% python3 -q
>>> import numpy as np
>>> np.set_printoptions(suppress=True, linewidth=200)
>>> E = np.loadtxt("mat.csv", delimiter=",")
>>> print(E)
[[-0.3553  4.1846 -4.7992]
 [-0.2303  6.1959 -5.2439]
 [-1.8149  3.0976 -3.2964]
 [-0.3428  4.7148 -5.8735]
 [-1.9504  2.1678 -4.3806]
 [ 0.209   5.3272  0.6237]
 [ 4.7229 -7.2781 -5.8407]
 [ 0.1045  4.3312 -4.2373]
 [ 3.8464 -8.171  -6.6909]
 [-0.5787  4.2461  1.8812]
 [ 0.8222  4.531  -3.7383]]
>>> idx = E[:, 0] > np.median(E[:, 0])
>>> u = E[idx].mean(axis=0) - E[~idx].mean(axis=0)
>>> print(((E - E.mean(axis=0)) @ u > 0).astype(int))
[0 0 0 0 0 0 1 0 1 0 0]
>>> print(u.round(4))
[ 2.8197 -4.3531 -0.358 ]
>>> print(np.argsort(-np.abs(u).round(6), kind="stable"))
[1 0 2]
>>> Xc = E - E.mean(axis=0)
>>> Uu, sv, vt = np.linalg.svd(Xc, full_matrices=False)
>>> print(np.abs(vt[0]).argmax())
1
>>> print(np.round(sv ** 2 / (sv ** 2).sum(), 4))
[0.8198 0.1475 0.0327]
>>> print(np.linalg.matrix_rank(Xc))
3
>>> D = np.linalg.norm(E[:, None] - E[None], axis=-1)
>>> print(D[:5, :5].round(4))
[[0.     2.0637 2.3602 1.1981 2.6052]
 [2.0637 0.     3.9879 1.6133 4.4643]
 [2.3602 3.9879 0.     3.3799 1.4347]
 [1.1981 1.6133 3.3799 0.     3.3616]
 [2.6052 4.4643 1.4347 3.3616 0.    ]]
>>> print(D[6].round(4))
[12.5804 14.368  12.5248 13.0189 11.6572 14.868   0.     12.5967  1.5127 14.8507 12.6131]
>>> x = np.array([1, 1, 0])
>>> y = E @ x
>>> print(y.round(4))
[ 3.8293  5.9656  1.2827  4.372   0.2174  5.5362 -2.5552  4.4357 -4.3246  3.6674  5.3532]
>>> print(np.round(np.linalg.lstsq(E, y)[0], 4) + 0)
[1. 1. 0.]
>>> print(np.round(np.linalg.pinv(E) @ E, 4) + 0)
[[1. 0. 0.]
 [0. 1. 0.]
 [0. 0. 1.]]
>>> rng = np.random.default_rng(2377)
>>> y = y + 0.1 * rng.normal(size=11)
>>> print(y.round(4))
[ 3.9136  5.9771  1.1409  4.3804  0.1147  5.4861 -2.6792  4.4512 -4.3142  3.7061  5.3041]
>>> b, *_ = np.linalg.lstsq(E, y)
>>> print(b.round(4))
[1.009  1.0042 0.0073]
>>> print([round(float(np.linalg.norm(np.linalg.solve(E.T @ E + lam * np.eye(3), E.T @ y))), 2) for lam in (0, 1, 10, 100)])
[1.42, 1.36, 1.01, 0.57]
>>> Xc = (E - E.mean(axis=0)) / E.std(axis=0)
>>> print(np.round(Xc.std(axis=0), 4))
[1. 1. 1.]
>>> b = np.linalg.lstsq(np.delete(Xc, 1, axis=1), Xc[:, 1])[0]
>>> print(b.round(4))
[-0.7695  0.1637]
>>> print(np.abs(b).argmax())
0
